$ ipython --no-banner

In [1]: import numpy as np

In [2]: np.set_printoptions(precision=2, suppress=True, linewidth=200, legacy="1.25")

In [3]: E = np.loadtxt("x.csv", delimiter=",")

In [4]: E
Out[4]: 
array([[ 0.,  0., -3.,  2.],
       [ 0.,  0., -3., -1.],
       [-3., -3.,  0.,  0.],
       [ 2., -1.,  0.,  0.]])

In [5]: ang = np.radians(60)

In [6]: r_ = np.eye(4)

In [7]: r_[0, 0] = r_[3, 3] = np.cos(ang)

In [8]: r_[0, 3], r_[3, 0] = -np.sin(ang), np.sin(ang)

In [9]: r_
Out[9]: 
array([[ 0.5 ,  0.  ,  0.  , -0.87],
       [ 0.  ,  1.  ,  0.  ,  0.  ],
       [ 0.  ,  0.  ,  1.  ,  0.  ],
       [ 0.87,  0.  ,  0.  ,  0.5 ]])

In [10]: A2 = E @ r_.T

In [11]: A2
Out[11]: 
array([[-1.73,  0.  , -3.  ,  1.  ],
       [ 0.87,  0.  , -3.  , -0.5 ],
       [-1.5 , -3.  ,  0.  , -2.6 ],
       [ 1.  , -1.  ,  0.  ,  1.73]])

In [12]: np.allclose(np.linalg.norm(E, axis=1), np.linalg.norm(A2, axis=1))
Out[12]: True

In [13]: np.abs(A2 - E).max(axis=0)
Out[13]: array([1.73, 0.  , 0.  , 2.6 ])

In [14]: arr = np.loadtxt("a.csv", delimiter=",")

In [15]: arr
Out[15]: 
array([[0.99, 2.99, 4.02],
       [1.01, 3.  , 4.01],
       [1.01, 2.97, 3.97],
       [1.  , 3.  , 3.96],
       [1.01, 2.99, 4.  ],
       [0.98, 3.05, 4.  ],
       [3.  , 4.  , 2.02],
       [3.01, 4.02, 1.98],
       [2.99, 4.  , 1.98],
       [3.03, 4.01, 1.96],
       [3.  , 3.95, 1.98],
       [3.  , 3.96, 1.98],
       [1.99, 3.  , 3.  ],
       [1.98, 2.99, 3.05],
       [2.05, 3.  , 2.99],
       [2.01, 2.97, 2.99],
       [1.98, 2.97, 3.01],
       [1.99, 3.  , 3.01]])

In [16]: z = arr[:, 0] > np.median(arr[:, 0])

In [17]: u = arr[z].mean(axis=0) - arr[~z].mean(axis=0)

In [18]: z.astype(int)
Out[18]: array([0, 0, 0, 0, 0, 0, 1, 1, 1, 1, 1, 1, 0, 0, 1, 1, 0, 0])

In [19]: u
Out[19]: array([ 1.37,  0.74, -1.37])
